$ python -q
>>> import numpy as np
>>> np.set_printoptions(precision=3, suppress=True, linewidth=160)
>>> J = np.load("mat.npy")
>>> J
array([[-0.862, -0.641,  0.735,  0.197, -0.345, -0.478, -0.977,  0.493],
       [-0.782, -0.735, -0.711, -0.291,  0.93 , -0.753, -0.99 ,  0.11 ],
       [-0.925, -0.89 , -0.84 , -0.397,  0.983, -0.898, -0.999,  0.197],
       [-0.462, -0.168,  0.753,  0.245, -0.701,  0.01 , -0.493,  0.319],
       [ 0.999,  0.996,  0.735,  0.43 , -0.998,  0.994,  1.   , -0.726],
       [-0.989, -0.989, -0.998, -0.8  ,  1.   , -0.993, -1.   ,  0.02 ],
       [-0.38 , -0.508, -0.876, -0.38 ,  0.951, -0.617, -0.909, -0.159],
       [-0.862, -0.859, -0.94 , -0.501,  0.993, -0.892, -0.998,  0.01 ],
       [ 0.9  ,  0.592, -0.962, -0.446,  0.901,  0.273,  0.967, -0.658],
       [ 0.336, -0.04 , -0.903, -0.38 ,  0.915, -0.273, -0.03 , -0.371],
       [ 0.345,  0.08 , -0.726, -0.235,  0.706, -0.08 ,  0.273, -0.273],
       [-0.485,  0.   ,  0.96 ,  0.478, -0.964,  0.31 , -0.11 ,  0.485],
       [-0.641, -0.565, -0.414, -0.159,  0.744, -0.565, -0.947,  0.119],
       [ 0.831,  0.915,  0.998,  0.778, -1.   ,  0.961,  1.   ,  0.354],
       [ 0.876,  0.74 , -0.197,  0.01 , -0.501,  0.67 ,  0.991, -0.388],
       [ 0.793,  0.647, -0.08 ,  0.03 , -0.485,  0.585,  0.976, -0.3  ],
       [-0.217, -0.478, -0.949, -0.478,  0.979, -0.641, -0.881, -0.291],
       [ 0.585,  0.551,  0.585,  0.217, -0.827,  0.578,  0.939, -0.05 ],
       [-0.994, -0.984, -0.89 , -0.493,  0.998, -0.983, -1.   ,  0.478],
       [-0.345, -0.08 ,  0.726,  0.235, -0.706,  0.08 , -0.273,  0.273],
       [ 0.264,  0.06 , -0.598, -0.178,  0.578, -0.06 ,  0.207, -0.207],
       [-1.   , -0.998, -0.345, -0.31 ,  0.995, -0.995, -1.   ,  0.821],
       [ 0.537,  0.3  , -0.565, -0.149,  0.388,  0.168,  0.726, -0.282],
       [-0.635, -0.782, -0.988, -0.635,  0.998, -0.874, -0.993, -0.291],
       [-0.701, -0.892, -0.999, -0.824,  1.   , -0.959, -0.999, -0.508],
       [-0.565, -0.254,  0.778,  0.254, -0.696, -0.06 , -0.664,  0.363],
       [ 0.716,  0.623,  0.363,  0.149, -0.749,  0.611,  0.968, -0.168],
       [-0.856, -0.782, -0.537, -0.226,  0.896, -0.774, -0.995,  0.226],
       [ 0.716,  0.623,  0.363,  0.149, -0.749,  0.611,  0.968, -0.168],
       [ 0.862,  0.949,  1.   ,  0.862, -1.   ,  0.982,  1.   ,  0.478],
       [-0.197, -0.67 , -0.998, -0.74 ,  0.999, -0.854, -0.972, -0.544],
       [-0.592, -0.629, -0.845, -0.363,  0.953, -0.696, -0.967, -0.06 ],
       [ 0.611,  0.515,  0.264,  0.11 , -0.623,  0.501,  0.923, -0.139],
       [-0.282, -0.291, -0.422, -0.139,  0.604, -0.327, -0.68 , -0.01 ]])
>>> # rows 26 and 28 are equal
>>> Ac = (J - J.mean(axis=0)) / J.std(axis=0)
>>> Ac.std(axis=0)
array([1., 1., 1., 1., 1., 1., 1., 1.])
>>> np.argwhere(np.abs(Ac) > 2)
array([[13,  3],
       [21,  7],
       [29,  3]])
>>> beta = np.linalg.lstsq(np.delete(Ac, 6, axis=1), Ac[:, 6])[0]
>>> round(float(1 - np.var(Ac[:, 6] - np.delete(Ac, 6, axis=1) @ beta)), 3)
0.983
>>> print(beta)
[ 0.915 -1.992  0.092 -0.693  0.395  2.969  0.292]
>>> sig = 10 * 0.9 ** np.arange(6)
>>> Q, _ = np.linalg.qr(np.array([[1.6, 0.0, 1.2, 0.4, -1.8, -0.6],
...     [-1.2, -0.3, -1.1, 0.2, -1.4, -1.3],
...     [-0.2, 0.9, -1.3, 0.6, 0.7, 0.8],
...     [-1.2, 0.8, -1.1, -1.9, -0.3, -1.2],
...     [1.3, -0.9, 1.3, 0.3, -0.2, 0.1],
...     [1.5, 0.0, 1.1, 1.3, 1.5, 0.8]]))
>>> rng = np.random.default_rng(70)
>>> mat = rng.normal(size=(36, 6)) * sig @ Q
>>> mat
array([[ -3.593,   0.525,  -4.487,  -8.878,  -6.467, -12.4  ],
       [ -9.606,   3.552,  -6.858,   4.299,   0.097,   2.342],
       [  0.524,  -2.783,  -8.765,  -3.359, -14.068,  -6.438],
       [  8.833,  -3.353,  -4.276,  -8.396,  -0.384,   5.51 ],
       [  2.537,  10.49 ,  -3.548,  -1.   ,  17.584,   0.137],
       [-14.498,  -2.674,  14.086,  -0.384,   1.904,   2.509],
       [ -5.982,   7.177,  -3.778,   0.182,   2.787,   5.883],
       [ -1.442,  -9.552,   4.797,   7.423,   0.426,   4.294],
       [ -6.122,  -5.711,  -5.509,  -6.338,  -0.374,  -8.303],
       [ -7.254,  -9.637,   1.695,   8.645,   1.328,  12.37 ],
       [ 13.81 ,  -8.643,   4.929,  -4.9  ,  -0.087,   4.719],
       [ -4.988, -13.111,   0.734,   1.649,  -6.178,  -4.073],
       [ -0.208,  -1.925,  -3.665,   4.619, -18.141,  -5.902],
       [  0.987,  -7.505,   9.222,   0.306,  -5.463,  -8.311],
       [-11.522,   5.63 ,  -8.833, -21.408,   6.71 ,   0.658],
       [ -1.272,  -1.314,   3.713, -11.099,   0.491,   3.502],
       [-12.272,  12.542,  -0.392,   6.743,  -1.762,  -3.535],
       [  6.671,   3.145,  -7.555,  -1.087,  -2.487,  -2.899],
       [ -1.524,  -3.835,  -4.254,  13.228,   3.428,   3.886],
       [  8.034,  -3.619,  -3.493,  -2.11 , -12.545,   6.774],
       [ -5.787,   8.278,   1.675,   4.557,  -9.61 , -10.071],
       [  8.741,  19.332,  -4.584,  -3.215,  -2.269,  -7.272],
       [ -2.753, -12.349,  -9.199,   1.822, -17.608,  -7.037],
       [ -7.139,  -1.818,   2.415,   4.971,   0.958,   4.944],
       [ -8.834, -19.192,   3.12 ,  -3.539,  11.433,   3.094],
       [  2.951,  -1.471,  -6.752, -11.433,  -4.138,   0.101],
       [ -3.856,   7.846,   2.914,   1.969,   4.546,  -7.815],
       [  3.96 ,   7.367,   9.923,   4.634,   0.625,   5.119],
       [ -9.759,  -9.713,   1.285,   3.436,  -5.371,  13.038],
       [-12.823,  -0.892, -10.766,  -7.063,  -1.869,  -1.67 ],
       [ -5.265,  -1.072,   2.154,  -8.051,   3.719,  -7.308],
       [-14.137, -13.673,   1.347,  -2.912,  14.924,   5.228],
       [ -7.548,   1.766,  -6.121,  -5.015,   3.226,  -2.461],
       [-10.734,   5.56 ,  13.129, -10.214,   6.657,   5.653],
       [ 11.243,  -6.48 ,  -4.812,   7.493,  -3.065,   3.561],
       [  5.604,  -1.484,   4.638,  -1.714,   2.197,   6.931]])
>>> x = np.array([-4, -1, -5, 4, 3, 5])
>>> target = mat @ x
>>> np.round(np.linalg.pinv(mat) @ mat, 3) + 0
array([[1., 0., 0., 0., 0., 0.],
       [0., 1., 0., 0., 0., 0.],
       [0., 0., 1., 0., 0., 0.],
       [0., 0., 0., 1., 0., 0.],
       [0., 0., 0., 0., 1., 0.],
       [0., 0., 0., 0., 0., 1.]])
>>> print(np.linalg.lstsq(mat, target)[0])
[-4. -1. -5.  4.  3.  5.]
>>> target = target + 0.05 * rng.normal(size=36)
>>> target
array([-80.663,  98.47 , -43.265, -17.862,  46.617,   6.973,  74.128,  43.699, -10.146, 130.69 , -67.495,  -2.831, -44.399, -99.307,  22.416, -37.572,  42.499,
       -18.376, 113.874, -23.375, -54.475, -87.382, -11.346,  65.808,  74.547, -34.169, -24.609, -26.792, 105.086,  63.662, -46.156, 122.73 ,  36.391, -20.933,
        24.122,  -9.644])
>>> beta, *_ = np.linalg.lstsq(mat, target)
>>> print(np.round(np.linalg.norm(target - mat @ beta), 3))
0.343
>>> np.round(mat.T @ (target - mat @ beta), 3) + 0
array([0., 0., 0., 0., 0., 0.])
>>> beta
array([-4.   , -1.001, -5.001,  4.001,  3.002,  4.998])
>>> Ac = mat - mat.mean(axis=0)
>>> evecs = np.linalg.svd(Ac)[2][:4]
>>> A2 = Ac - Ac @ evecs.T @ evecs
>>> np.round(np.linalg.norm(A2) / np.linalg.norm(Ac), 3)
np.float64(0.395)
>>> Ac = mat - mat.mean(axis=0)
>>> U, sig, Vh = np.linalg.svd(Ac, full_matrices=False)
>>> Vh[0] * np.sign(Vh[0, np.abs(Vh[0]).argmax()])
array([-0.443, -0.303,  0.365, -0.002,  0.634,  0.421])
>>> sig ** 2 / (sig ** 2).sum()
array([0.278, 0.245, 0.171, 0.15 , 0.092, 0.064])
>>> round(float((sig ** 2).sum() ** 2 / (sig ** 4).sum()), 3)
4.962
>>> print(np.abs(Vh[-1]))
[0.224 0.271 0.094 0.307 0.542 0.692]
>>> np.abs(Vh[0]).argmax()
np.int64(4)
>>> np.linalg.matrix_rank(Ac)
np.int64(6)
>>> sig
array([55.076, 51.666, 43.199, 40.443, 31.72 , 26.423])
>>> A2 = np.array([[-1.6, 2.2, -0.7],
...     [-0.5, 0.1, 1.3],
...     [-1.2, -0.9, -0.6],
...     [0.2, 0.2, 0.3],
...     [0.4, 0.3, -0.9],
...     [2.0, -0.9, 0.0],
...     [2.0, -0.4, 0.3],
...     [-0.3, -0.3, -0.3],
...     [-0.7, 2.2, 1.0],
...     [0.0, 0.9, -0.3],
...     [-0.5, -0.8, -1.1]])
>>> W2 = np.array([[0.8, 0.3, 0.2, -0.1, -0.6, -0.5, 0.6, 0.1, 0.9, -1.6, -1.0],
...     [0.5, 0.6, 0.9, 0.9, 0.8, -0.1, 0.3, -0.8, 0.1, 0.4, -0.1],
...     [0.5, -1.2, -0.4, 0.5, 0.8, 0.0, -1.5, -0.5, -0.5, 0.0, 0.3]])
>>> feats = A2 @ W2
>>> feats.round(3) + 0
array([[-0.53,  1.68,  1.94,  1.79,  2.16,  0.58,  0.75, -1.57, -0.87,  3.44,  1.17],
       [ 0.3 , -1.65, -0.53,  0.79,  1.42,  0.24, -2.22, -0.78, -1.09,  0.84,  0.88],
       [-1.71, -0.18, -0.81, -0.99, -0.48,  0.69, -0.09,  0.9 , -0.87,  1.56,  1.11],
       [ 0.41, -0.18,  0.1 ,  0.31,  0.28, -0.12, -0.27, -0.29,  0.05, -0.24, -0.13],
       [ 0.02,  1.38,  0.71, -0.22, -0.72, -0.23,  1.68,  0.25,  0.84, -0.52, -0.7 ],
       [ 1.15,  0.06, -0.41, -1.01, -1.92, -0.91,  0.93,  0.92,  1.71, -3.56, -1.91],
       [ 1.55,  0.  , -0.08, -0.41, -1.28, -0.96,  0.63,  0.37,  1.61, -3.36, -1.87],
       [-0.54,  0.09, -0.21, -0.39, -0.3 ,  0.18,  0.18,  0.36, -0.15,  0.36,  0.24],
       [ 1.04, -0.09,  1.44,  2.55,  2.98,  0.13, -1.26, -2.33, -0.91,  2.  ,  0.78],
       [ 0.3 ,  0.9 ,  0.93,  0.66,  0.48, -0.09,  0.72, -0.57,  0.24,  0.36, -0.18],
       [-1.35,  0.69, -0.38, -1.22, -1.22,  0.33,  1.11,  1.14,  0.02,  0.48,  0.25]])
>>> C2 = mat.T @ mat
>>> np.linalg.eigvalsh(C2)[::-1]
array([3072.511, 2674.526, 2205.753, 1635.868, 1008.215,  729.716])
>>> (mat @ mat.T).shape
(36, 36)
